$ python -q
>>> import numpy as np
>>> np.set_printoptions(precision=2, suppress=True, linewidth=200)
>>> feats = np.load("dump.npy")
>>> print(feats)
[[0 0 0 0 3 0]
 [0 0 0 0 0 2]
 [0 0 0 3 0 0]
 [0 2 0 0 0 0]
 [0 0 0 0 0 0]
 [0 0 0 0 0 0]]
>>> print(round(np.linalg.det(feats), 2))
0.0
>>> print(feats @ feats)
[[0 0 0 0 0 0]
 [0 0 0 0 0 0]
 [0 6 0 0 0 0]
 [0 0 0 0 0 4]
 [0 0 0 0 0 0]
 [0 0 0 0 0 0]]
>>> print(np.flatnonzero(np.linalg.matrix_power((feats != 0) + (feats.T != 0) + np.eye(6), 6)[3]))
[1 2 3 5]
>>> print([round(float(x), 2) for x in np.linalg.svd(feats, compute_uv=False)[:3]])
[3.0, 3.0, 2.0]
>>> print(round(np.linalg.norm(feats, 2) / np.linalg.norm(feats), 2))
0.59
>>> rk = np.linalg.matrix_rank(feats)
>>> print(rk)
4
>>> ns = np.linalg.svd(feats)[2][rk:].T
>>> print(np.allclose(feats @ ns, 0))
True
>>> print([int(np.linalg.matrix_rank(feats[:, :j + 1])) for j in range(6)])
[0, 1, 1, 2, 3, 4]
>>> print([int(np.linalg.matrix_rank(feats[:i])) for i in range(1, len(feats) + 1)])
[1, 2, 3, 4, 4, 4]
>>> x = np.array([1, 1, 2, 0, 1, 1])
>>> print(feats * x)
[[0 0 0 0 3 0]
 [0 0 0 0 0 2]
 [0 0 0 0 0 0]
 [0 2 0 0 0 0]
 [0 0 0 0 0 0]
 [0 0 0 0 0 0]]
>>> print(feats @ (2 * x))
[6 4 0 4 0 0]
>>> print(np.sign((feats @ x).round(6)))
[1 1 0 1 0 0]
>>> print((feats * x).sum(axis=1))
[3 2 0 2 0 0]
>>> W0 = np.array([[0.0, 2.0, 0.0, 0.0, 0.0, 0.0, 0.0, 0.0],
...     [2.0, 0.0, 2.0, 0.0, 0.0, 0.0, 0.0, 0.0],
...     [0.0, 2.0, 0.0, 2.0, 0.0, 0.0, 0.0, 0.0],
...     [0.0, 0.0, 2.0, 0.0, 2.0, 0.0, 0.0, 0.0],
...     [0.0, 0.0, 0.0, 2.0, 1.0, 2.0, 0.0, 0.0],
...     [0.0, 0.0, 0.0, 0.0, 2.0, 1.0, 2.0, 0.0],
...     [0.0, 0.0, 0.0, 0.0, 0.0, 2.0, 1.0, 2.0],
...     [0.0, 0.0, 0.0, 0.0, 0.0, 0.0, 2.0, 1.0]])
>>> print(W0)
[[0. 2. 0. 0. 0. 0. 0. 0.]
 [2. 0. 2. 0. 0. 0. 0. 0.]
 [0. 2. 0. 2. 0. 0. 0. 0.]
 [0. 0. 2. 0. 2. 0. 0. 0.]
 [0. 0. 0. 2. 1. 2. 0. 0.]
 [0. 0. 0. 0. 2. 1. 2. 0.]
 [0. 0. 0. 0. 0. 2. 1. 2.]
 [0. 0. 0. 0. 0. 0. 2. 1.]]
>>> x = np.array([2, 4, 2, 8, 4, 6, 5, 6])
>>> y = W0 @ x
>>> beta, lr = np.zeros(8), 1 / np.linalg.norm(W0, 2) ** 2
>>> for i in range(30):
...     beta -= lr * W0.T @ (W0 @ beta - y)
...     if i % 5 == 0: print(i, round(np.linalg.norm(W0 @ beta - y), 2))
... 
0 9.06
5 1.98
10 1.24
15 0.88
20 0.65
25 0.49
>>> print(round(float(np.linalg.cond(W0)), 2))
32.44
>>> print(beta)
[1.36 4.14 2.67 7.76 3.27 6.67 5.43 5.09]
